$ python3 -q
>>> import numpy as np
>>> import numpy.linalg as la
>>> np.set_printoptions(precision=2, suppress=True, linewidth=120, sign=" ")
>>> M = np.load("block8.npy")
>>> M
array([[ 0.37,  0.36,  0.32],
       [ 0.36,  0.79, -0.18],
       [ 0.32, -0.18,  0.83]])
>>> print(np.allclose(M[:-1].T @ la.lstsq(M[:-1].T, M[-1])[0], M[-1]))
True
>>> la.lstsq(M[:-1].T, M[-1])[2]
np.int32(2)
>>> np.unique(M.round(6), axis=0).shape
(3, 3)
>>> print(np.abs(np.diag(la.qr(M)[1])) > 1e-9)
[ True  True False]
>>> M @ la.pinv(M) @ M
array([[ 0.37,  0.36,  0.32],
       [ 0.36,  0.79, -0.18],
       [ 0.32, -0.18,  0.83]])
>>> f = np.array([-3, -1, 2])
>>> np.array([np.convolve(row, f, "same") for row in M])
array([[-1.45, -0.59,  0.4 ],
       [-2.74,  0.48,  1.77],
       [ 0.23, -1.67, -1.2 ]])
>>> np.correlate(M[2], M[0], "full")
array([ 0.1 ,  0.06,  0.32,  0.23,  0.31])
>>> np.convolve(M[2], f)
array([-0.97,  0.23, -1.67, -1.2 ,  1.67])
>>> print(np.cross(M[2, :3], M[0, :3]))
[-0.36  0.21  0.18]
>>> rng = np.random.default_rng(888731)
>>> idx = rng.permutation(3)
>>> idx
array([ 1,  0,  2])
>>> out = M[idx][:, idx]
>>> print(np.trace(out))
2.0
>>> round(float(la.det(out)), 2), np.round(la.det(M[idx]), 2)
(-0.0, np.float64(-0.0))
>>> out
array([[ 0.79,  0.36, -0.18],
       [ 0.36,  0.37,  0.32],
       [-0.18,  0.32,  0.83]])
>>> print(np.kron(np.eye(2, dtype=int), M))
[[ 0.37  0.36  0.32  0.    0.    0.  ]
 [ 0.36  0.79 -0.18  0.    0.   -0.  ]
 [ 0.32 -0.18  0.83  0.   -0.    0.  ]
 [ 0.    0.    0.    0.37  0.36  0.32]
 [ 0.    0.   -0.    0.36  0.79 -0.18]
 [ 0.   -0.    0.    0.32 -0.18  0.83]]
>>> np.einsum("ii->", M)
np.float64(2.0)
>>> np.round(np.poly(M), 2) + 0
array([ 1., -2.,  1.,  0.])
>>> round(la.det(M.T), 2)
np.float64(0.0)
>>> np.round(la.eigvals(M), 2) + 0
array([ 0.,  1.,  1.])
